>>> import numpy as np
>>> np.set_printoptions(suppress=True, linewidth=100)
>>> K = np.load("case4.npy")
>>> K
array([[0, 1, 1, 1],
       [1, 0, 1, 1],
       [1, 1, 0, 0],
       [1, 1, 0, 0]])
>>> np.all(np.linalg.eigvalsh(K) > 0)
np.False_
>>> np.round(np.trace(np.linalg.pinv(K) @ K), 2)
np.float64(3.0)
>>> np.allclose(K[:-1].T @ np.linalg.lstsq(K[:-1].T, K[-1])[0], K[-1])
True
>>> np.round(K @ np.linalg.pinv(K) @ K, 2) + 0
array([[0., 1., 1., 1.],
       [1., 0., 1., 1.],
       [1., 1., 0., 0.],
       [1., 1., 0., 0.]])
>>> X = np.vander(np.arange(2) - 1, 3, increasing=True)
>>> X
array([[ 1, -1,  1],
       [ 1,  0,  0]])
>>> np.argwhere(np.triu(K))
array([[0, 1],
       [0, 2],
       [0, 3],
       [1, 2],
       [1, 3]])
>>> np.trace(K @ K @ K) // 6
np.int64(2)
>>> L = np.diag(K.sum(axis=1)) - K
>>> np.linalg.matrix_rank(L)
np.int64(3)
>>> (np.linalg.eigvalsh(L) < 1e-8).sum()
np.int64(1)
>>> L @ np.ones(4)
array([0., 0., 0., 0.])
>>> round(np.linalg.det(L[1:, 1:]))
8
>>> np.round(np.linalg.eigvalsh(L), 2) + 0
array([0., 2., 4., 4.])
>>> M2 = X / np.sqrt((X ** 2).mean(axis=1, keepdims=True))
>>> np.linalg.matrix_rank(M2) == np.linalg.matrix_rank(X)
np.True_
>>> np.round(X - X.mean(axis=1, keepdims=True), 2)
array([[ 0.67, -1.33,  0.67],
       [ 0.67, -0.33, -0.33]])
>>> np.linalg.matrix_rank(X - X.mean(axis=1, keepdims=True))
np.int64(2)
>>> M2 = X / np.linalg.norm(X, axis=1, keepdims=True)
>>> gram = M2 @ M2.T
>>> np.round(np.degrees(np.arccos(np.clip(gram[0, 1], -1, 1))), 2)
np.float64(54.74)
>>> gram.round(2)
array([[1.  , 0.58],
       [0.58, 1.  ]])
>>> (np.abs(gram) > 0.9).astype(int)
array([[1, 0],
       [0, 1]])
>>> (gram - 2 * np.eye(2)).round(6).argmax(axis=1)
array([1, 0])
>>> mat = np.load("run7.npy")
>>> mat
array([[0.02, 3.  ],
       [0.  , 3.02]])
>>> # column 1 dominates
>>> [int(np.linalg.matrix_rank(np.linalg.matrix_power(mat, p))) for p in range(1, 3)]
[2, 2]
>>> np.round(mat @ mat, 2) + 0
array([[0.  , 9.12],
       [0.  , 9.12]])
>>> np.round(np.sort(np.linalg.eigvals(mat)), 2)
array([0.02, 3.02])
>>> np.round(np.linalg.matrix_power(mat - np.diag(np.diag(mat)), 2), 2)
array([[0., 0.],
       [0., 0.]])
>>> rng = np.random.default_rng(871606)
>>> M2 = mat + rng.integers(-2, 3, (2, 1)) @ rng.integers(-2, 3, (1, 2))
>>> M2
array([[ 0.02,  3.  ],
       [-2.  ,  3.02]])
>>> M2 - mat
array([[ 0.,  0.],
       [-2.,  0.]])
>>> np.abs(M2 - mat).sum(axis=1)
array([0., 2.])
>>> np.round(np.poly(M2), 2)
array([ 1.  , -3.04,  6.06])
>>> np.round(np.linalg.eigvals(M2), 2)
array([1.52+1.94j, 1.52-1.94j])
>>> np.round(np.linalg.det(M2[::-1]), 2)
np.float64(-6.06)
>>> round(float(np.linalg.det(2 * M2)), 2), round(float(np.linalg.det(M2)), 2)
(24.24, 6.06)
>>> round(float(np.linalg.eigvals(M2).sum().real), 2)
3.04
>>> labels = rng.permutation(2)
>>> M2 = mat[:, labels] * rng.choice([-1, 1], 2)
>>> M2
array([[-0.02,  3.  ],
       [-0.  ,  3.02]])
>>> U, _, Vt = np.linalg.svd(mat.T @ M2)
>>> labels
array([0, 1])
>>> np.round(U @ Vt, 2) + 0
array([[-1.,  0.],
       [ 0.,  1.]])
>>> Q = M2.astype(float).copy()
>>> for j in range(2):
...     Q[:, j] -= Q[:, :j] @ (Q[:, :j].T @ Q[:, j])
...     Q[:, j] /= np.linalg.norm(Q[:, j])
... 
>>> Q
array([[-1.,  0.],
       [-0.,  1.]])
>>> Q.T @ M2
array([[ 0.02, -3.  ],
       [ 0.  ,  3.02]])
>>> feats = np.loadtxt("mat.csv", delimiter=",")
>>> feats
array([[ 15.43,   0.09,  10.35,  -6.43, -14.82],
       [ 15.16,  -0.41,  10.26,  -3.  , -15.21],
       [ 14.69,  -0.39,   9.95,  -5.9 , -13.35],
       [ 14.92,   1.03,   9.12,  -6.48, -14.87],
       [ 16.77,  -0.01,  11.35,  -3.78, -15.46],
       [ 13.87,   0.05,   8.95,  -4.94, -14.4 ],
       [ 15.14,   0.2 ,  11.02,  -5.96, -15.78],
       [ 14.28,   0.68,  10.98,  -4.01, -15.77],
       [ 15.06,   0.63,  11.08,  -5.41, -15.95],
       [ 15.85,  -0.64,  10.45,  -5.1 , -14.07],
       [ 16.47,  -1.05,   9.8 ,  -5.5 , -15.15],
       [ 14.41,  -0.54,   9.49,  -4.37, -15.04],
       [ 16.04,   0.21,   8.55,  -3.94, -15.15],
       [ 14.33,  -1.88,  11.25,  -5.99, -14.05],
       [ 14.68,  -0.89,  11.43,  -5.88, -15.71],
       [ 13.91,   1.98,   8.69,  -5.34, -15.45]])
>>> th = np.radians(30)
>>> Rm = np.eye(5)
>>> Rm[2, 2] = Rm[1, 1] = np.cos(th)
>>> Rm[2, 1], Rm[1, 2] = -np.sin(th), np.sin(th)
>>> Rm.round(2)
array([[ 1.  ,  0.  ,  0.  ,  0.  ,  0.  ],
       [ 0.  ,  0.87,  0.5 ,  0.  ,  0.  ],
       [ 0.  , -0.5 ,  0.87,  0.  ,  0.  ],
       [ 0.  ,  0.  ,  0.  ,  1.  ,  0.  ],
       [ 0.  ,  0.  ,  0.  ,  0.  ,  1.  ]])
>>> M2 = feats @ Rm.T
>>> round(float(np.linalg.det(Rm)), 2), round(float(np.trace(Rm)), 2)
(1.0, 4.73)
>>> np.allclose(np.linalg.norm(feats, axis=1), np.linalg.norm(M2, axis=1))
True
>>> np.allclose(feats @ feats.T, M2 @ M2.T)
True
>>> gram = np.cov(feats, rowvar=False)
>>> np.argsort(-feats.std(axis=0).round(6), kind="stable")
array([3, 2, 1, 0, 4])
>>> np.round(np.polyfit(feats[:, 1], feats[:, 3], 1), 2)
array([ 0.03, -5.12])
>>> gram.shape
(5, 5)
>>> gram.round(2)
array([[ 0.75, -0.17,  0.15,  0.18, -0.07],
       [-0.17,  0.82, -0.38,  0.03, -0.28],
       [ 0.15, -0.38,  0.97, -0.07, -0.17],
       [ 0.18,  0.03, -0.07,  1.07, -0.19],
       [-0.07, -0.28, -0.17, -0.19,  0.53]])
>>> round(float(np.corrcoef(feats[:, 1], feats[:, 3])[0, 1]), 2)
0.03
>>> np.round(np.corrcoef(feats.T), 2)
array([[ 1.  , -0.22,  0.17,  0.2 , -0.11],
       [-0.22,  1.  , -0.42,  0.03, -0.42],
       [ 0.17, -0.42,  1.  , -0.07, -0.23],
       [ 0.2 ,  0.03, -0.07,  1.  , -0.26],
       [-0.11, -0.42, -0.23, -0.26,  1.  ]])
>>> arr = np.loadtxt("block2.csv", delimiter=",")
>>> arr
array([[ 3.98,  0.82,  1.32],
       [ 0.87, -0.61,  0.25],
       [-3.27, -1.19, -0.95],
       [ 0.48, -0.06,  0.33],
       [-0.57, -0.09, -0.1 ],
       [-2.39,  0.05, -0.55],
       [-6.03, -0.97, -1.67],
       [-0.27, -0.35, -0.1 ],
       [ 0.6 ,  0.06,  0.02],
       [-6.51, -0.3 , -1.77],
       [-1.4 ,  1.08, -0.08],
       [-5.3 , -0.61, -1.13],
       [ 1.1 , -0.27, -0.11],
       [-1.78, -0.95, -0.53],
       [-4.8 , -0.37, -1.2 ],
       [-1.1 , -0.78, -0.73],
       [ 0.72,  0.28,  0.13],
       [ 0.57,  0.76,  0.13],
       [ 0.12, -0.56,  0.22],
       [ 0.21,  1.72,  0.55],
       [-1.24, -0.34, -0.48],
       [ 1.75,  0.27,  0.44],
       [ 0.27, -1.12, -0.18],
       [-1.64, -0.22, -0.53],
       [-0.3 , -0.03, -0.25],
       [-0.9 ,  0.19, -0.03],
       [-2.15, -0.62, -0.61],
       [ 2.06,  0.36,  0.66]])
>>> # column 0 dominates
>>> U, sig, Vt = np.linalg.svd(arr, full_matrices=False)
>>> U.shape, sig.shape, Vt.shape
((28, 3), (3,), (3, 3))
>>> np.round(U.T @ U, 2) + 0
array([[1., 0., 0.],
       [0., 1., 0.],
       [0., 0., 1.]])
>>> np.round(np.cumsum(sig ** 2) / np.sum(sig ** 2), 2)
array([0.95, 1.  , 1.  ])
>>> np.round(U.T @ arr @ Vt.T, 2) + 0
array([[14.36,  0.  ,  0.  ],
       [ 0.  ,  3.16,  0.  ],
       [ 0.  ,  0.  ,  0.78]])
>>> sig.round(2)
array([14.36,  3.16,  0.78])
>>> np.allclose(U * sig @ Vt, arr)
True
>>> np.abs(U[:, 0]).round(6).argmax()
np.int64(9)
>>> np.round(Vt @ Vt.T, 2) + 0
array([[1., 0., 0.],
       [0., 1., 0.],
       [0., 0., 1.]])
>>> E = np.load("arr.npy")
>>> E
array([[-5,  0,  0,  0,  0],
       [ 0,  1,  3,  0,  0],
       [ 0,  1, -1,  0,  0],
       [ 0,  0,  0, -3,  5],
       [ 0,  0,  0,  5, -5]])
>>> vec = np.array([1, 1, 2, 0, 0])
>>> np.linalg.norm(E @ vec) <= np.linalg.norm(E, 2) * np.linalg.norm(vec) + 1e-9
np.True_
>>> E @ (2 * vec)
array([-10,  14,  -2,   0,   0])
>>> np.einsum("ij,j->i", E, vec)
array([-5,  7, -1,  0,  0])
>>> E * vec
array([[-5,  0,  0,  0,  0],
       [ 0,  1,  6,  0,  0],
       [ 0,  1, -2,  0,  0],
       [ 0,  0,  0,  0,  0],
       [ 0,  0,  0,  0,  0]])
>>> (E @ vec).argmax()
np.int64(1)
>>> np.sign((E @ vec).round(6))
array([-1,  1, -1,  0,  0])
